In [1]: import numpy as np

In [2]: from numpy import linalg as LA

In [3]: np.set_printoptions(precision=4, suppress=True, linewidth=200)

In [4]: def tidy(a):
   ...:     return np.round(a, 4) + 0
   ...: 

In [5]: basis = np.array([[2, 2, 1], [2, 0, 2], [2, 3, 2]])

In [6]: arr = np.repeat(basis, 30 // 3, axis=0)

In [7]: rng = np.random.default_rng(799770)

In [8]: arr = arr + 0.05 * rng.normal(size=arr.shape)

In [9]: tidy(arr)
Out[9]: 
array([[ 1.9816,  2.053 ,  1.034 ],
       [ 2.0506,  1.9989,  0.9163],
       [ 2.0038,  1.9573,  0.9139],
       [ 2.0612,  2.0062,  0.9488],
       [ 2.0536,  1.995 ,  1.0409],
       [ 2.0187,  2.0532,  1.0664],
       [ 1.969 ,  2.0078,  1.0525],
       [ 2.0872,  1.9518,  1.0443],
       [ 2.0079,  1.9813,  1.0137],
       [ 2.0435,  2.0364,  0.9343],
       [ 1.9922,  0.0487,  1.9499],
       [ 2.0856, -0.0605,  2.0361],
       [ 1.9475,  0.0479,  1.904 ],
       [ 2.0081,  0.011 ,  2.0416],
       [ 2.1463,  0.0358,  2.0224],
       [ 2.0132, -0.0114,  2.032 ],
       [ 2.0088, -0.0326,  2.0013],
       [ 2.0019,  0.0143,  2.0193],
       [ 1.9574, -0.0345,  1.9925],
       [ 2.0277, -0.0248,  2.0033],
       [ 2.0194,  3.0869,  2.0176],
       [ 2.0257,  3.0623,  1.8996],
       [ 1.9677,  2.981 ,  1.9483],
       [ 2.0792,  2.9927,  2.0476],
       [ 2.0465,  3.022 ,  1.9937],
       [ 2.0048,  3.0181,  2.0598],
       [ 1.9958,  3.0066,  2.0382],
       [ 1.9421,  3.0709,  1.9701],
       [ 2.0428,  3.0127,  2.0873],
       [ 1.9897,  2.9634,  2.0192]])

In [10]: t = np.radians(47)

In [11]: Rm = np.eye(3)

In [12]: Rm[0, 0] = Rm[1, 1] = np.cos(t)

In [13]: Rm[0, 1], Rm[1, 0] = -np.sin(t), np.sin(t)

In [14]: tidy(Rm)
Out[14]: 
array([[ 0.682 , -0.7314,  0.    ],
       [ 0.7314,  0.682 ,  0.    ],
       [ 0.    ,  0.    ,  1.    ]])

In [15]: other = arr @ Rm.T

In [16]: tidy(np.abs(other - arr).max(axis=0))
Out[16]: array([2.8997, 1.5583, 0.    ])

In [17]: tidy(LA.det(Rm)), tidy(np.trace(Rm))
Out[17]: (np.float64(1.0), np.float64(2.364))

In [18]: np.allclose(LA.norm(arr, axis=1), LA.norm(other, axis=1))
Out[18]: True

In [19]: other = arr + rng.integers(-2, 3, (30, 2)) @ rng.integers(-2, 3, (2, 3))

In [20]: tidy(other)
Out[20]: 
array([[ 3.9816,  4.053 , -2.966 ],
       [ 3.0506,  2.9989, -1.0837],
       [-1.9962,  1.9573,  4.9139],
       [ 2.0612, -1.9938,  4.9488],
       [ 2.0536, -2.005 ,  5.0409],
       [ 6.0187,  2.0532, -2.9336],
       [ 2.969 ,  3.0078, -0.9475],
       [ 4.0872,  3.9518, -2.9557],
       [ 3.0079, -1.0187,  3.0137],
       [ 2.0435, -1.9636,  4.9343],
       [ 3.9922,  2.0487, -2.0501],
       [ 3.0856,  0.9395,  0.0361],
       [ 3.9475, -1.9521,  1.904 ],
       [ 4.0081,  0.011 ,  0.0416],
       [-0.8537, -0.9642,  6.0224],
       [ 2.0132,  3.9886, -1.968 ],
       [-1.9912, -0.0326,  6.0013],
       [ 5.0019,  1.0143, -1.9807],
       [ 1.9574,  3.9655, -2.0075],
       [ 0.0277, -0.0248,  4.0033],
       [ 2.0194,  1.0869,  4.0176],
       [ 3.0257,  4.0623, -0.1004],
       [ 0.9677,  3.981 ,  1.9483],
       [ 0.0792,  0.9927,  6.0476],
       [-0.9535,  2.022 ,  5.9937],
       [ 2.0048,  5.0181,  0.0598],
       [ 1.9958,  5.0066,  0.0382],
       [ 1.9421,  5.0709, -0.0299],
       [-1.9572,  3.0127,  6.0873],
       [ 2.9897,  1.9634,  2.0192]])

In [21]: print(tidy(LA.svd(other - arr, compute_uv=False)))
[21.2165 10.4814  0.    ]

In [22]: tidy(np.abs(other - arr).sum(axis=1))
Out[22]: array([8., 4., 8., 8., 8., 8., 4., 8., 6., 8., 8., 4., 4., 4., 8., 8., 8., 8., 8., 4., 4., 4., 2., 8., 8., 4., 4., 4., 8., 2.])

In [23]: other = np.c_[arr[:, :1] @ np.array([[3]]), np.array([-2, 1, 2, 0, 0, -3, 3, 3, -1, -3, 3, -2, -3, 2, -1, 2, -2, -1, 0, 3, 1, -2, 1, -3, -1, 2, 3, 2, -2, -3])]

In [24]: tidy(other)
Out[24]: 
array([[ 5.9448, -2.    ],
       [ 6.1517,  1.    ],
       [ 6.0114,  2.    ],
       [ 6.1837,  0.    ],
       [ 6.1608,  0.    ],
       [ 6.056 , -3.    ],
       [ 5.907 ,  3.    ],
       [ 6.2617,  3.    ],
       [ 6.0237, -1.    ],
       [ 6.1305, -3.    ],
       [ 5.9765,  3.    ],
       [ 6.2568, -2.    ],
       [ 5.8424, -3.    ],
       [ 6.0242,  2.    ],
       [ 6.4389, -1.    ],
       [ 6.0396,  2.    ],
       [ 6.0264, -2.    ],
       [ 6.0056, -1.    ],
       [ 5.8722,  0.    ],
       [ 6.0831,  3.    ],
       [ 6.0581,  1.    ],
       [ 6.0771, -2.    ],
       [ 5.903 ,  1.    ],
       [ 6.2377, -3.    ],
       [ 6.1396, -1.    ],
       [ 6.0145,  2.    ],
       [ 5.9875,  3.    ],
       [ 5.8262,  2.    ],
       [ 6.1284, -2.    ],
       [ 5.9692, -3.    ]])

In [25]: tidy(LA.lstsq(arr, other[:, 0])[0])
Out[25]: array([3., 0., 0.])

In [26]: LA.matrix_rank(np.c_[arr, other])
Out[26]: np.int64(4)

In [27]: tidy(LA.norm(other - arr @ LA.lstsq(arr, other)[0], axis=0))
Out[27]: array([ 0.    , 11.6867])

In [28]: print(LA.matrix_rank(other))
2
